% python3 -q
>>> import numpy as np
>>> np.set_printoptions(precision=1, suppress=True, linewidth=160)
>>> W0 = np.loadtxt("sample14.csv", delimiter=",")
>>> print(W0)
[[-10.  -2.  -3.   1.]
 [ 10.   2.   1.  -3.]
 [ 15.   3.   2.   2.]]
>>> r0 = np.array([0, -2, -1])
>>> print(np.convolve(W0[1], r0))
[  0. -20. -14.  -4.   5.   3.]
>>> print(np.cross(W0[1, :3], W0[2, :3]))
[ 1. -5.  0.]
>>> print(np.array([np.convolve(row, r0, "same") for row in W0]))
[[ 20.  14.   8.   1.]
 [-20. -14.  -4.   5.]
 [-30. -21.  -7.  -6.]]
>>> print(round(float(np.linalg.norm(W0[2], 1)), 1), round(np.linalg.norm(W0[2], np.inf), 1))
22.0 15.0
>>> print(round(float(np.linalg.norm(W0, 2)), 1))
21.3
>>> print(np.linalg.norm(W0, axis=1).argmax())
2
>>> print(np.linalg.norm(W0, axis=1))
[10.7 10.7 15.6]
>>> print(round(np.linalg.norm(W0) ** 2 / np.linalg.norm(W0, 2) ** 2, 1))
1.0
>>> print(np.linalg.norm(W0, axis=0))
[20.6  4.1  3.7  3.7]
>>> print(round(np.linalg.norm(W0, "nuc"), 1))
26.6
>>> w1 = np.array([[2, 2], [-5, -4], [5, 3], [-4, 2]])
>>> b = np.array([2, 1])
>>> hid = np.maximum(W0 @ w1 + b, 0)
>>> print((hid > 0).astype(int))
[[0 0]
 [1 1]
 [1 1]]
>>> print(np.linalg.matrix_rank(hid))
2
>>> basis = np.array([[-3, 1], [-1, 0]])
>>> print((hid @ basis).round(6).argmax(axis=1))
[0 1 1]
>>> print(hid @ basis)
[[  0.   0.]
 [-97.  29.]
 [-86.  19.]]
>>> print(w1 @ basis)
[[ -8   2]
 [ 19  -5]
 [-18   5]
 [ 10  -4]]
>>> blk = np.stack([W0, -2 * W0, W0[::-1]])
>>> print(np.linalg.matrix_rank(blk))
[3 3 3]
>>> print(blk.shape)
(3, 3, 4)
>>> print(np.linalg.matrix_rank(blk.reshape(3, -1)))
2
>>> print((blk @ W0.T).shape)
(3, 3, 3)
>>> x = np.array([1, 0, 3, 0])
>>> h1 = np.maximum(W0 @ x, 0)
>>> print(W0.T @ h1)
[445.  89.  55.   3.]
>>> print(h1)
[ 0. 13. 21.]
>>> print(np.maximum(W0 @ (3 * x), 0))
[ 0. 39. 63.]
